In [1]: import numpy as np

In [2]: np.set_printoptions(precision=2, suppress=True, linewidth=140)

In [3]: def rd(a):
   ...:     return np.round(a, 2) + 0
   ...: 

In [4]: m1 = np.array([[0, 3, 3, 2], [0, 0, 3, 1], [0, 0, 0, 2], [0, 0, 0, 0]])

In [5]: print(rd(np.sort(np.linalg.eigvals(m1))))
[0. 0. 0. 0.]

In [6]: print(rd(np.trace(np.linalg.pinv(m1) @ m1)))
3.0

In [7]: print(np.allclose(m1[:-1].T @ np.linalg.lstsq(m1[:-1].T, m1[-1])[0], m1[-1]))
True

In [8]: Y = np.array([[-4, 8], [-9, 2], [-3, -2], [-2, 3]])

In [9]: print(np.linalg.matrix_rank(np.vstack([m1, Y.T])))
4

In [10]: print(np.vstack([m1, Y.T]).shape)
(6, 4)

In [11]: r = np.linalg.matrix_rank(m1)

In [12]: print(r)
3

In [13]: N = np.linalg.svd(m1)[2][r:].T

In [14]: print(np.allclose(m1 @ N, 0))
True

In [15]: print([int(np.linalg.matrix_rank(np.delete(m1, i, axis=0))) for i in range(4)])
[2, 2, 2, 3]

In [16]: print(N[:, 0] / N[np.abs(N[:, 0]).round(6).argmax(), 0])
[1. 0. 0. 0.]

In [17]: print([int(np.linalg.matrix_rank(m1[:i])) for i in range(1, len(m1) + 1)])
[1, 2, 3, 3]

In [18]: print(m1 @ N)
[[0.]
 [0.]
 [0.]
 [0.]]

In [19]: print([int(np.linalg.matrix_rank(m1[:, :j + 1])) for j in range(4)])
[0, 1, 2, 3]

In [20]: G = m1.T @ m1

In [21]: print(G)
[[ 0  0  0  0]
 [ 0  9  9  6]
 [ 0  9 18  9]
 [ 0  6  9  9]]

In [22]: print(np.diag(G))
[ 0  9 18  9]

In [23]: print(np.linalg.matrix_rank(G))
3

In [24]: print(np.allclose(G, G.T))
True

In [25]: M = np.loadtxt("arr.csv", delimiter=",")

In [26]: print(M)
[[0. 4. 1.]
 [0. 0. 4.]
 [0. 0. 0.]]

In [27]: # triangular

In [28]: rng = np.random.default_rng(81)

In [29]: z = rng.permutation(3)

In [30]: print(z)
[1 0 2]

In [31]: Y = M[z][:, z]

In [32]: print(np.trace(Y))
0.0

In [33]: print(np.diag(Y))
[0. 0. 0.]

In [34]: print(Y)
[[0. 0. 4.]
 [4. 0. 1.]
 [0. 0. 0.]]

In [35]: print(np.allclose(Y, M))
False

In [36]: data = np.array([[3.0, -2.0, 0.0, 0.0, 0.0],
    ...:     [-2.0, 2.0, -2.0, 0.0, 0.0],
    ...:     [0.0, -2.0, 1.0, -2.0, 0.0],
    ...:     [0.0, 0.0, -2.0, 1.0, -2.0],
    ...:     [0.0, 0.0, 0.0, -2.0, 1.0]])

In [37]: # equal to its transpose

In [38]: vals, evecs = np.linalg.eig(data)

In [39]: print(rd(np.prod(vals)))
22.0

In [40]: print(rd(np.sort(np.linalg.eigvals(data.T))))
[-2.21 -0.31  1.69  3.65  5.19]

In [41]: print(rd(data @ evecs[:, 0] - vals[0] * evecs[:, 0]))
[0. 0. 0. 0. 0.]

In [42]: vals, evecs = np.linalg.eigh(data)

In [43]: vec = np.array([3, -4, 3, -4, 3])

In [44]: print(np.abs(data).sum(axis=1).max(), rd(np.abs(vals).max()))
6.0 5.19

In [45]: print(vec @ data @ vec)
285.0

In [46]: z = rng.permutation(5)

In [47]: print(z)
[1 0 4 2 3]

In [48]: Y = data[z][:, z]

In [49]: print(np.diag(Y))
[2. 3. 1. 1. 1.]

In [50]: print(rd(np.sort(np.abs(np.linalg.eigvals(Y)))))
[0.31 1.69 2.21 3.65 5.19]

In [51]: Q, _ = np.linalg.qr(np.array([[2.3, 0.1, 2.1],
    ...:     [0.2, -0.1, 0.2],
    ...:     [0.6, 0.1, -0.3],
    ...:     [0.5, 2.4, -1.3]]))

In [52]: A = Q @ Q.T

In [53]: print(rd(A))
[[ 0.99  0.08 -0.01  0.  ]
 [ 0.08  0.01  0.08 -0.05]
 [-0.01  0.08  0.99  0.  ]
 [ 0.   -0.05  0.    1.  ]]

In [54]: print(np.allclose(A @ A.T, A.T @ A))
True

In [55]: print(rd((A + A.T) / 2))
[[ 0.99  0.08 -0.01  0.  ]
 [ 0.08  0.01  0.08 -0.05]
 [-0.01  0.08  0.99  0.  ]
 [ 0.   -0.05  0.    1.  ]]

In [56]: print(np.trace(A))
3.0

In [57]: Y = np.array([[3, -6, 7], [-9, 7, -2], [3, 8, -1], [-3, -7, -4]])

In [58]: print(rd(np.einsum("ik,kj->ji", A, Y)))
[[ 2.27  0.48  2.25 -2.54]
 [-5.51  0.6   8.51 -7.31]
 [ 6.8   0.61 -1.21 -3.87]]

In [59]: print(rd(np.einsum("ij->j", A)))
[1.07 0.12 1.07 0.96]

In [60]: arr = np.load("m.npy")

In [61]: print(arr)
[[-8 -4 -6  8]
 [-2  1 -3 -5]
 [-3 -2  1 -8]
 [-6  9 -8  3]
 [-8  7 -3  2]]

In [62]: W = np.array([[6, 9, 0, 9, 0, 6],
    ...:     [4, 2, 9, 1, 4, 8],
    ...:     [6, 1, 5, 7, 6, 6],
    ...:     [1, 5, 4, 3, 8, 0]])

In [63]: c = np.array([2, 0, 0, 0, 0, 2])

In [64]: hid = np.maximum(arr @ W + c, 0)

In [65]: print(hid)
[[ 0  0  0  0 12  0]
 [ 0  0  0  0  0  0]
 [ 0  0  0  0  0  0]
 [ 0  0 53  0 12  0]
 [ 0  0 56  0 26  0]]

In [66]: print((hid > 0).mean(axis=0))
[0.  0.  0.4 0.  0.6 0. ]

In [67]: C = np.array([[-4, 2, -5],
    ...:     [2, 5, -5],
    ...:     [-3, 1, 4],
    ...:     [-5, -5, 3],
    ...:     [-4, 0, 1],
    ...:     [3, -1, -3]])

In [68]: print(W @ C)
[[-33   6 -66]
 [-36  14 -11]
 [-78 -19  -6]
 [-53  16   3]]

In [69]: print((hid @ C).round(6).argmax(axis=1))
[2 0 0 2 2]

In [70]: J = np.loadtxt("block0.csv", delimiter=",")

In [71]: print(J)
[[-0.18 -1.79  3.6  -0.4 ]
 [-0.19 -1.82  3.57 -0.39]
 [ 0.34  2.69 -5.38  0.64]
 [ 0.21  1.79 -3.61  0.39]
 [-0.11 -0.89  1.81 -0.21]
 [ 0.21  1.81 -3.6   0.4 ]
 [-0.31 -2.67  5.42 -0.63]
 [-0.09 -0.88  1.81 -0.21]
 [ 0.12  0.9  -1.81  0.2 ]
 [-0.09 -0.9   1.8  -0.23]
 [ 0.17  1.79 -3.59  0.35]
 [-0.09 -0.89  1.79 -0.19]
 [ 0.11  0.88 -1.83  0.2 ]
 [-0.2  -1.85  3.62 -0.38]
 [-0.17 -1.81  3.58 -0.39]
 [ 0.01 -0.03  0.02 -0.01]
 [ 0.26  2.74 -5.38  0.59]
 [ 0.32  2.71 -5.38  0.65]
 [ 0.32  2.71 -5.4   0.59]
 [ 0.12  0.87 -1.81  0.21]
 [-0.29 -2.68  5.36 -0.62]
 [ 0.08  0.91 -1.8   0.17]
 [-0.11 -0.92  1.81 -0.23]
 [-0.03  0.04 -0.01 -0.01]
 [-0.32 -2.73  5.39 -0.62]
 [-0.21 -1.8   3.61 -0.35]]

In [72]: dist = np.linalg.norm(J[:, None] - J[None], axis=-1)

In [73]: print(dist.mean(axis=1).argmax())
18

In [74]: print(dist[10].round(6).argsort(kind="stable")[:4])
[10  3  5 12]

In [75]: print(np.flatnonzero(dist[10] < dist.mean() / 2))
[ 2  3  5  8 10 12 16 17 18 19 21]
